% python3 -q
>>> import numpy as np
>>> import numpy.linalg as la
>>> np.set_printoptions(suppress=True, linewidth=100)
>>> def tidy(a):
...     return np.round(a, 2) + 0
... 
>>> F = np.load("mat.npy")
>>> print(F)
[[-4 -5]
 [-5 -4]]
>>> # equal to its transpose
>>> M2 = la.invert(F)
Traceback (most recent call last):
  File "<python-input-7>", line 1, in <module>
    M2 = la.invert(F)
         ^^^^^^^^^
AttributeError: module 'numpy.linalg' has no attribute 'invert'
>>> M2 = la.inv(F)
>>> tidy(la.det(F) * la.det(M2))
np.float64(1.0)
>>> print(tidy(la.slogdet(F)[0]))
-1.0
>>> tidy(M2)
array([[ 0.44, -0.56],
       [-0.56,  0.44]])
>>> print(tidy(la.cond(F)))
9.0
>>> tidy(la.det(F) * M2)
array([[-4.,  5.],
       [ 5., -4.]])
>>> print((np.abs(M2) > 1e-9).astype(int))
[[1 1]
 [1 1]]
>>> w, V = la.eigh(F)
>>> tidy(V @ np.diag(w) @ V.T)
array([[-4., -5.],
       [-5., -4.]])
>>> tidy(la.svd(F, compute_uv=False))
array([9., 1.])
>>> np.abs(V[:, -1]).round(6).argmax()
np.int64(0)
>>> tidy(V.T @ F @ V)
array([[-9.,  0.],
       [ 0.,  1.]])
>>> w.sum(), np.trace(F)
(np.float64(-8.0), np.int64(-8))
>>> w, V = la.eigh(F)
>>> vec = np.array([6, -3])
>>> tidy(la.eigvalsh(F[1:, 1:]))
array([-4.])
>>> tidy(V * np.abs(w) @ V.T)
array([[5., 4.],
       [4., 5.]])
>>> vec @ F @ vec / (vec @ vec), w[0], w[-1]
(np.float64(0.0), np.float64(-9.0), np.float64(1.0))
>>> tidy(V * np.maximum(w, 0) @ V.T)
array([[ 0.5, -0.5],
       [-0.5,  0.5]])
>>> M2 = F / np.sqrt((F ** 2).mean(axis=1, keepdims=True))
>>> F - F.mean(axis=1, keepdims=True)
array([[ 0.5, -0.5],
       [-0.5,  0.5]])
>>> tidy(la.norm(M2, axis=1))
array([1.41, 1.41])
>>> m1 = np.load("m.npy")
>>> m1
array([[ 0.2,  0.9,  0.6],
       [ 0.4,  0.2,  0.1],
       [ 0.7,  1.1,  1.7],
       [ 0.9,  0.4, -1.1]])
>>> M2 = np.c_[m1[:, :2] @ np.array([[2, 0], [1, 1]]), np.array([1, -1, 1, 0])]
>>> M2
array([[ 1.3,  0.9,  1. ],
       [ 1. ,  0.2, -1. ],
       [ 2.5,  1.1,  1. ],
       [ 2.2,  0.4,  0. ]])
>>> tidy(la.norm(M2 - m1 @ la.lstsq(m1, M2)[0], axis=0))
array([0.  , 0.  , 0.92])
>>> la.matrix_rank(M2)
np.int64(3)
>>> P = m1 @ la.solve(m1.T @ m1, m1.T)
>>> tidy(np.diag(P))
array([0.93, 0.2 , 0.92, 0.95])
>>> print(tidy(P @ m1[:, 1]))
[0.9 0.2 1.1 0.4]
>>> tidy((np.eye(4) - P) @ m1)
array([[0., 0., 0.],
       [0., 0., 0.],
       [0., 0., 0.],
       [0., 0., 0.]])
>>> rng = np.random.default_rng(19)
>>> idx = rng.permutation(3)
>>> M2 = m1[:, idx] * rng.choice([-1, 1], 3)
>>> M2
array([[-0.2,  0.9, -0.6],
       [-0.4,  0.2, -0.1],
       [-0.7,  1.1, -1.7],
       [-0.9,  0.4,  1.1]])
>>> U, _, Vt = la.svd(m1.T @ M2)
>>> tidy(la.lstsq(m1, M2)[0])
array([[-1.,  0.,  0.],
       [ 0.,  1.,  0.],
       [ 0.,  0., -1.]])
>>> tidy(U @ Vt)
array([[-1.,  0.,  0.],
       [ 0.,  1.,  0.],
       [ 0.,  0., -1.]])
>>> mat = np.load("w.npy")
>>> mat
array([[-1,  0,  0, -1,  2],
       [ 2, -1,  0,  0, -1],
       [-1,  2, -1,  0,  0],
       [ 0, -1,  2, -1,  0],
       [ 0,  0, -1,  2, -1]])
>>> U, sig, Vt = la.svd(mat)
>>> tidy(sig)
array([3.62, 3.62, 1.38, 1.38, 0.  ])
>>> M2 = U[:, :4] @ np.diag(sig[:4]) @ Vt[:4]
>>> tidy(la.norm(mat - M2) / la.norm(mat))
np.float64(0.0)
>>> tidy(la.norm(mat - M2, 2)), tidy(sig[4])
(np.float64(0.0), np.float64(0.0))
>>> tidy(M2)
array([[-1.,  0.,  0., -1.,  2.],
       [ 2., -1.,  0.,  0., -1.],
       [-1.,  2., -1.,  0.,  0.],
       [ 0., -1.,  2., -1.,  0.],
       [ 0.,  0., -1.,  2., -1.]])
>>> tidy(np.abs(mat - M2).max())
np.float64(0.0)
>>> la.lstsq(mat[:-1].T, mat[-1])[2]
np.int32(4)
>>> la.cond(mat) > 100
np.True_
>>> np.argsort(-la.norm(mat, axis=0).round(6), kind="stable")[:3]
array([0, 1, 2])
>>> rk = la.matrix_rank(mat)
>>> rk
np.int64(4)
>>> N = la.svd(mat)[2][rk:].T
>>> tidy(mat @ N)
array([[0.],
       [0.],
       [0.],
       [0.],
       [0.]])
>>> [int(la.matrix_rank(mat[:, :j + 1])) for j in range(5)]
[1, 2, 3, 4, 4]
>>> [int(la.matrix_rank(np.delete(mat, i, axis=0))) for i in range(5)]
[4, 4, 4, 4, 4]
>>> [int(la.matrix_rank(mat[:i])) for i in range(1, len(mat) + 1)]
[1, 2, 3, 4, 4]
>>> tidy(N @ N.T)
array([[0.2, 0.2, 0.2, 0.2, 0.2],
       [0.2, 0.2, 0.2, 0.2, 0.2],
       [0.2, 0.2, 0.2, 0.2, 0.2],
       [0.2, 0.2, 0.2, 0.2, 0.2],
       [0.2, 0.2, 0.2, 0.2, 0.2]])
>>> la.matrix_rank(mat.T @ mat), la.matrix_rank(mat @ mat.T)
(np.int64(4), np.int64(4))
>>> U, sig, Vt = la.svd(mat)
>>> V = Vt[:(sig > 1e-8).sum()]
>>> vec = mat[1] + 2 * mat[3] + rng.integers(2) * np.eye(5)[3]
>>> vec
array([ 2., -3.,  4., -2., -1.])
>>> tidy(la.norm(vec - V.T @ V @ vec))
np.float64(0.0)
>>> print(tidy(V.T @ V))
[[ 0.8 -0.2 -0.2 -0.2 -0.2]
 [-0.2  0.8 -0.2 -0.2 -0.2]
 [-0.2 -0.2  0.8 -0.2 -0.2]
 [-0.2 -0.2 -0.2  0.8 -0.2]
 [-0.2 -0.2 -0.2 -0.2  0.8]]
>>> tidy(np.diag(V.T @ V))
array([0.8, 0.8, 0.8, 0.8, 0.8])
>>> feats = np.load("layer15.npy")
>>> feats
array([[ 2,  0,  3],
       [ 2,  2,  0],
       [ 0,  0,  2],
       [-2, -4,  3]])
>>> vec = np.array([1, -3, -2])
>>> target = feats @ vec
>>> c, lr = np.zeros(3), 1 / la.norm(feats, 2) ** 2
>>> for i in range(5):
...     c -= lr * feats.T @ (feats @ c - target)
...     if i % 1 == 0: print(i, round(la.norm(feats @ c - target), 2))
... 
0 4.35
1 3.12
2 2.66
3 2.49
4 2.41
>>> tidy(la.cond(feats))
np.float64(7.66)
>>> tidy(c)
array([-1.02, -1.02, -0.86])
>>> vec = np.array([2, 0, 1])
>>> feats * vec
array([[ 4,  0,  3],
       [ 4,  0,  0],
       [ 0,  0,  2],
       [-4,  0,  3]])
>>> print(np.einsum("ij,j->i", feats, vec))
[ 7  4  2 -1]
>>> feats @ vec
array([ 7,  4,  2, -1])
>>> print(np.sign((feats @ vec).round(6)))
[ 1  1  1 -1]
>>> feats @ (2 * vec)
array([14,  8,  4, -2])
>>> vec = np.array([3, -1, -2])
>>> target = feats @ vec
>>> tidy(la.solve(feats.T @ feats, feats.T @ target))
array([ 3., -1., -2.])
>>> tidy(la.pinv(feats) @ feats)
array([[1., 0., 0.],
       [0., 1., 0.],
       [0., 0., 1.]])
>>> tidy(la.lstsq(feats, target)[0])
array([ 3., -1., -2.])
>>> try:
...     la.solve(feats, target)
... except la.LinAlgError as e:
...     print(repr(e))
... 
LinAlgError('Last 2 dimensions of the array must be square')
>>> target = target + 0.1 * rng.normal(size=4)
>>> print(tidy(target))
[-0.06  4.07 -4.15 -7.94]
>>> c, *_ = la.lstsq(feats, target)
>>> tidy(c)
array([ 3.1 , -1.11, -2.07])
>>> [round(float(la.norm(la.solve(feats.T @ feats + lam * np.eye(3), feats.T @ target))), 2) for lam in (0, 1, 10, 100)]
[3.89, 2.05, 1.25, 0.42]
>>> print(c.round())
[ 3. -1. -2.]
>>> tidy(feats.T @ (target - feats @ c))
array([0., 0., 0.])
>>> P = feats @ la.solve(feats.T @ feats, feats.T)
>>> la.matrix_rank(np.eye(4) - P)
np.int64(1)
>>> print(tidy(np.diag(P)))
[0.83 0.33 1.   0.83]
>>> tidy(P)
array([[ 0.83,  0.33,  0.  ,  0.17],
       [ 0.33,  0.33,  0.  , -0.33],
       [ 0.  ,  0.  ,  1.  ,  0.  ],
       [ 0.17, -0.33,  0.  ,  0.83]])
>>> tidy(la.eigvalsh(P))
array([0., 1., 1., 1.])
>>> M2 = np.c_[feats[:, :2] @ np.array([[-9, 6], [-3, 4]]), np.array([5, 1, 4, 2])]
>>> M2
array([[-18,  12,   5],
       [-24,  20,   1],
       [  0,   0,   4],
       [ 30, -28,   2]])
>>> la.matrix_rank(M2)
np.int64(3)
>>> W0 = np.array([[-2, 2, -2, -3, 1], [-2, 2, 0, 3, -2], [-2, 3, 2, -1, 2]]) * (rng.random((3, 5)) < 0.3)
>>> W0
array([[ 0,  0,  0,  0,  0],
       [ 0,  0,  0,  0,  0],
       [ 0,  0,  0, -1,  2]])
>>> U, sig, Vt = la.svd(W0)
>>> np.argmax(sig[:-1] / (sig[1:] + 1e-6)) + 1
np.int64(1)
>>> M2 = U[:, :1] @ np.diag(sig[:1]) @ Vt[:1]
>>> print(tidy(la.norm(W0 - M2) / la.norm(W0)))
0.0
>>> la.matrix_rank(M2)
np.int64(1)
>>> np.abs(W0 - M2).max()
np.float64(0.0)
>>> J = np.load("dump.npy")
>>> J
array([[ 0,  0,  0,  0,  0,  0],
       [ 0,  0,  0,  0,  0,  0],
       [ 0,  0,  0,  0,  0,  0],
       [ 2,  0,  1, -2,  0, -1],
       [ 0,  2,  1,  0, -2, -1],
       [ 0,  0,  1,  0,  0, -1]])
>>> U, sig, Vt = la.svd(J)
>>> tidy(sig)
array([3.57, 2.83, 1.12, 0.  , 0.  , 0.  ])
>>> M2 = U[:, :3] @ np.diag(sig[:3]) @ Vt[:3]
>>> tidy(np.abs(J - M2).max())
np.float64(0.0)
>>> tidy(M2)
array([[ 0.,  0.,  0.,  0.,  0.,  0.],
       [ 0.,  0.,  0.,  0.,  0.,  0.],
       [ 0.,  0.,  0.,  0.,  0.,  0.],
       [ 2.,  0.,  1., -2.,  0., -1.],
       [ 0.,  2.,  1.,  0., -2., -1.],
       [ 0.,  0.,  1.,  0.,  0., -1.]])
>>> tidy(la.norm(J - M2, 2)), tidy(sig[3])
(np.float64(0.0), np.float64(0.0))
>>> la.matrix_rank(M2)
np.int64(3)
>>> print(np.unique(J.round(6), axis=0).shape)
(4, 6)
>>> tidy(np.trace(la.pinv(J) @ J))
np.float64(3.0)
>>> la.lstsq(J[:-1].T, J[-1])[2]
np.int32(2)
>>> M = np.array([[4, 4, 4, 4, 4],
...     [4, 8, 8, 8, 8],
...     [4, 8, 12, 12, 12],
...     [4, 8, 12, 16, 16],
...     [4, 8, 12, 16, 20]])
>>> # symmetric, so the eigenvalues are real
>>> Q = M.astype(float).copy()
>>> for j in range(5):
...     Q[:, j] -= Q[:, :j] @ (Q[:, :j].T @ Q[:, j])
...     Q[:, j] /= la.norm(Q[:, j])
... 
>>> print(tidy(Q.T @ Q))
[[1. 0. 0. 0. 0.]
 [0. 1. 0. 0. 0.]
 [0. 0. 1. 0. 0.]
 [0. 0. 0. 1. 0.]
 [0. 0. 0. 0. 1.]]
>>> np.einsum("ii->", M)
np.int64(60)
>>> np.kron(np.eye(2, dtype=int), M)
array([[ 4,  4,  4,  4,  4,  0,  0,  0,  0,  0],
       [ 4,  8,  8,  8,  8,  0,  0,  0,  0,  0],
       [ 4,  8, 12, 12, 12,  0,  0,  0,  0,  0],
       [ 4,  8, 12, 16, 16,  0,  0,  0,  0,  0],
       [ 4,  8, 12, 16, 20,  0,  0,  0,  0,  0],
       [ 0,  0,  0,  0,  0,  4,  4,  4,  4,  4],
       [ 0,  0,  0,  0,  0,  4,  8,  8,  8,  8],
       [ 0,  0,  0,  0,  0,  4,  8, 12, 12, 12],
       [ 0,  0,  0,  0,  0,  4,  8, 12, 16, 16],
       [ 0,  0,  0,  0,  0,  4,  8, 12, 16, 20]])
>>> M2 = la.inv(M)
>>> np.allclose(M2, M.T)
False
>>> print((np.abs(M2) > 1e-9).astype(int))
[[1 1 0 0 0]
 [1 1 1 0 0]
 [0 1 1 1 0]
 [0 0 1 1 1]
 [0 0 0 1 1]]
>>> tidy(la.cond(M))
np.float64(45.46)
>>> t = np.radians(135)
>>> r_ = np.eye(5)
>>> r_[2, 2] = r_[1, 1] = np.cos(t)
>>> r_[2, 1], r_[1, 2] = -np.sin(t), np.sin(t)
>>> tidy(r_)
array([[ 1.  ,  0.  ,  0.  ,  0.  ,  0.  ],
       [ 0.  , -0.71,  0.71,  0.  ,  0.  ],
       [ 0.  , -0.71, -0.71,  0.  ,  0.  ],
       [ 0.  ,  0.  ,  0.  ,  1.  ,  0.  ],
       [ 0.  ,  0.  ,  0.  ,  0.  ,  1.  ]])
>>> M2 = M @ r_.T
>>> tidy(la.det(r_)), tidy(np.trace(r_))
(np.float64(1.0), np.float64(1.59))
>>> tidy(la.svd(M, compute_uv=False)), tidy(la.svd(M2, compute_uv=False))
(array([49.37,  5.79,  2.33,  1.41,  1.09]), array([49.37,  5.79,  2.33,  1.41,  1.09]))
>>> tidy(np.abs(M2 - M).max(axis=0))
array([ 0.  ,  8.  , 26.14,  0.  ,  0.  ])
>>> P = np.triu(np.array([[-3, 1, 3, 2, 2],
...     [-2, -1, 3, 2, 3],
...     [1, 3, 3, 3, -2],
...     [2, -3, -1, -1, -2],
...     [2, 3, -3, 0, -2]]), 1) + np.eye(5)
>>> M2 = P @ M @ la.inv(P)
>>> M2
array([[  36.,   32., -108.,  300.,  336.],
       [  36.,   36., -112.,  316.,  364.],
       [   8.,    8.,  -24.,   68.,   68.],
       [  -4.,   -4.,   12.,  -36.,  -52.],
       [   4.,    4.,  -12.,   36.,   48.]])
>>> tidy(la.det(M2))
np.float64(1024.0)
>>> la.matrix_rank(M2)
np.int64(5)
>>> A = np.loadtxt("data.csv", delimiter=",")
>>> A
array([[ 8., -1., -1.],
       [ 2., 11.,  2.],
       [-2., -2.,  7.]])
>>> np.einsum("ii->", A)
np.float64(26.0)
>>> tidy(la.eigvals(A))
array([8., 9., 9.])
>>> tidy(la.det(2 * A)), tidy(la.det(A))
(np.float64(5184.0), np.float64(648.0))
>>> tidy(la.det(A[::-1]))
np.float64(-648.0)
>>> print(np.einsum("ij,ji->", A, A))
226.0
